>>> import numpy as np
>>> np.set_printoptions(suppress=True, linewidth=140)
>>> arr = np.load("block16.npy")
>>> arr
array([[ 1, -1],
       [ 2, -7],
       [-1,  9],
       [ 1, -1]])
>>> # column 1 is much longer than the rest
>>> out = np.c_[arr[:, :1] @ np.array([[1]]), np.array([1, 5, 5, 4])]
>>> out
array([[ 1,  1],
       [ 2,  5],
       [-1,  5],
       [ 1,  4]])
>>> np.round(np.linalg.norm(out - arr @ np.linalg.lstsq(arr, out)[0], axis=0), 2) + 0
array([0.  , 3.73])
>>> np.linalg.matrix_rank(out)
np.int64(2)
>>> np.round(np.linalg.lstsq(arr, out[:, 0])[0], 2) + 0
array([1., 0.])
>>> np.round(np.linalg.norm(arr[3], 1), 2), np.round(np.linalg.norm(arr[3], np.inf), 2)
(np.float64(2.0), np.float64(1.0))
>>> np.round(np.linalg.norm(arr, 2), 2)
np.float64(11.7)
>>> round(float(np.linalg.norm(arr, 1)), 2), round(float(np.linalg.norm(arr, np.inf)), 2)
(18.0, 10.0)
>>> np.round(np.linalg.norm(arr, axis=1), 2)
array([1.41, 7.28, 9.06, 1.41])
>>> hat = arr @ np.linalg.solve(arr.T @ arr, arr.T)
>>> hat.round(2)
array([[ 0.3 ,  0.29,  0.18,  0.3 ],
       [ 0.29,  0.57, -0.27,  0.29],
       [ 0.18, -0.27,  0.83,  0.18],
       [ 0.3 ,  0.29,  0.18,  0.3 ]])
>>> np.allclose(hat @ hat, hat)
True
>>> np.round(np.trace(hat), 2)
np.float64(2.0)
>>> np.linalg.matrix_rank(np.eye(4) - hat)
np.int64(2)
>>> np.round((np.eye(4) - hat) @ arr, 2) + 0
array([[0., 0.],
       [0., 0.],
       [0., 0.],
       [0., 0.]])
>>> np.round(np.linalg.eigvalsh(hat), 2) + 0
array([0., 0., 1., 1.])
>>> data = np.loadtxt("sample12.csv", delimiter=",")
>>> data
array([[0., 0., 0., 0.],
       [0., 3., 0., 3.],
       [0., 0., 0., 0.],
       [0., 3., 0., 3.]])
>>> rng = np.random.default_rng(1876)
>>> idx = rng.permutation(4)
>>> idx
array([2, 3, 0, 1])
>>> out = data[idx][:, idx]
>>> np.allclose(out, data)
True
>>> np.diag(out)
array([0., 3., 0., 3.])
>>> np.trace(out)
np.float64(6.0)
>>> np.round(np.linalg.det(out), 2), round(float(np.linalg.det(data[idx])), 2)
(np.float64(0.0), 0.0)
>>> (data - data.T) / 2
array([[0., 0., 0., 0.],
       [0., 0., 0., 0.],
       [0., 0., 0., 0.],
       [0., 0., 0., 0.]])
>>> round(float(np.abs(np.linalg.eigvals(data)).max()), 2)
6.0
>>> np.allclose(data @ data.T, data.T @ data)
True
>>> data @ data
array([[ 0.,  0.,  0.,  0.],
       [ 0., 18.,  0., 18.],
       [ 0.,  0.,  0.,  0.],
       [ 0., 18.,  0., 18.]])
>>> (data + data.T) / 2
array([[0., 0., 0., 0.],
       [0., 3., 0., 3.],
       [0., 0., 0., 0.],
       [0., 3., 0., 3.]])
>>> np.trace(data)
np.float64(6.0)
>>> round(np.linalg.det(data), 2)
np.float64(0.0)
>>> T = np.stack([data, 5 * data, data[::-1]])
>>> T.sum(axis=0)
array([[ 0.,  3.,  0.,  3.],
       [ 0., 18.,  0., 18.],
       [ 0.,  3.,  0.,  3.],
       [ 0., 18.,  0., 18.]])
>>> (T @ data.T).shape
(3, 4, 4)
>>> np.einsum("bij,cij->bc", T, T)
array([[ 36., 180.,   0.],
       [180., 900.,   0.],
       [  0.,   0.,  36.]])
>>> U, sigma, vt = np.linalg.svd(data)
>>> np.argmax(sigma[:-1] / (sigma[1:] + 1e-6)) + 1
np.int64(1)
>>> sigma.round(2) + 0
array([6., 0., 0., 0.])
>>> out = U[:, :1] @ np.diag(sigma[:1]) @ vt[:1]
>>> np.round(np.linalg.norm(data - out) / np.linalg.norm(data), 2)
np.float64(0.0)
>>> round(float(np.linalg.norm(data - out, 2)), 2), np.round(sigma[1], 2)
(0.0, np.float64(0.0))
>>> np.linalg.matrix_rank(out)
np.int64(1)
>>> np.linalg.matrix_rank(data, rtol=0.05)
np.int64(1)
>>> out.round(2)
array([[0., 0., 0., 0.],
       [0., 3., 0., 3.],
       [0., 0., 0., 0.],
       [0., 3., 0., 3.]])
>>> ev, V = np.linalg.eigh(out)
>>> np.round(np.linalg.svd(out, compute_uv=False), 2) + 0
array([6., 0., 0., 0.])
>>> np.round(V.T @ V, 2) + 0
array([[1., 0., 0., 0.],
       [0., 1., 0., 0.],
       [0., 0., 1., 0.],
       [0., 0., 0., 1.]])
>>> np.round(np.linalg.eigvalsh(out @ out), 2) + 0
array([ 0.,  0.,  0., 36.])
>>> round(float(ev.sum()), 2), np.round(np.trace(out), 2)
(6.0, np.float64(6.0))
>>> np.round(V.T @ out @ V, 2) + 0
array([[0., 0., 0., 0.],
       [0., 0., 0., 0.],
       [0., 0., 0., 0.],
       [0., 0., 0., 6.]])
>>> np.round(np.linalg.eigvalsh(out + -2 * np.eye(4)), 2)
array([-2., -2., -2.,  4.])
>>> np.unique(ev.round(6) + 0, return_counts=True)[1]
array([3, 1])
>>> np.round(V @ np.diag(ev) @ V.T, 2)
array([[0., 0., 0., 0.],
       [0., 3., 0., 3.],
       [0., 0., 0., 0.],
       [0., 3., 0., 3.]])
>>> ev.round(2) + 0
array([0., 0., 0., 6.])
>>> mat = np.load("m.npy")
>>> mat
array([[  1,  -3,  -1],
       [  2,  -3,   1],
       [  5,  -3,   2],
       [  7,  -2,   0],
       [  5,  -5,   3],
       [  3,  -4,   4],
       [  6,  -7,   7],
       [  9,  -6,  10],
       [ 11,  -9,   7],
       [  8,  -7,   7],
       [  5, -10,   7],
       [  3,  -9,  10],
       [  1, -12,  10],
       [  0, -15,  11],
       [ -1, -12,   8]])
>>> C = mat[[14, 12]].astype(float)
>>> for _ in range(5):
...     idx = np.linalg.norm(mat[:, None] - C, axis=-1).argmin(axis=1)
...     C = np.array([mat[idx == j].mean(axis=0) for j in range(2)])
... 
>>> idx
array([0, 0, 0, 0, 0, 0, 1, 1, 1, 1, 1, 1, 1, 1, 1])
>>> np.bincount(idx)
array([6, 9])
>>> np.round(C[1] - C[0], 2)
array([ 0.83, -6.33,  7.06])
>>> C.round(2)
array([[ 3.83, -3.33,  1.5 ],
       [ 4.67, -9.67,  8.56]])
>>> out = np.array([[0, 3], [-2, -5], [-5, 1]])
>>> np.round(np.einsum("ik,kj->ji", C, out), 2)
array([[ -0.83, -23.44],
       [ 29.67,  70.89]])
>>> np.round(np.einsum("ik,kj->ij", C, out), 2)
array([[ -0.83,  29.67],
       [-23.44,  70.89]])
>>> np.round(np.einsum("ij,ij->i", C, C), 2)
array([ 28.06, 188.42])
>>> E = np.load("data.npy")
>>> E
array([[ 0.5, -0.5, -0.4, -1.4],
       [-0.6, -1.1,  0.7,  1.3],
       [ 0. , -1.4,  0. , -1. ],
       [-0.5,  0. ,  1.6, -1.1]])
>>> r0 = np.array([2, 1, 2, 2])
>>> out = E + np.outer(r0, np.eye(4)[0])
>>> np.linalg.matrix_rank(np.linalg.inv(out) - np.linalg.inv(E), tol=1e-8)
np.int64(1)
>>> out
array([[ 2.5, -0.5, -0.4, -1.4],
       [ 0.4, -1.1,  0.7,  1.3],
       [ 2. , -1.4,  0. , -1. ],
       [ 1.5,  0. ,  1.6, -1.1]])
>>> round(np.linalg.det(out) / np.linalg.det(E), 2), round(1 + np.linalg.solve(E, r0)[0], 2)
(np.float64(6.82), np.float64(6.82))
>>> np.linalg.matrix_rank(out - E)
np.int64(1)
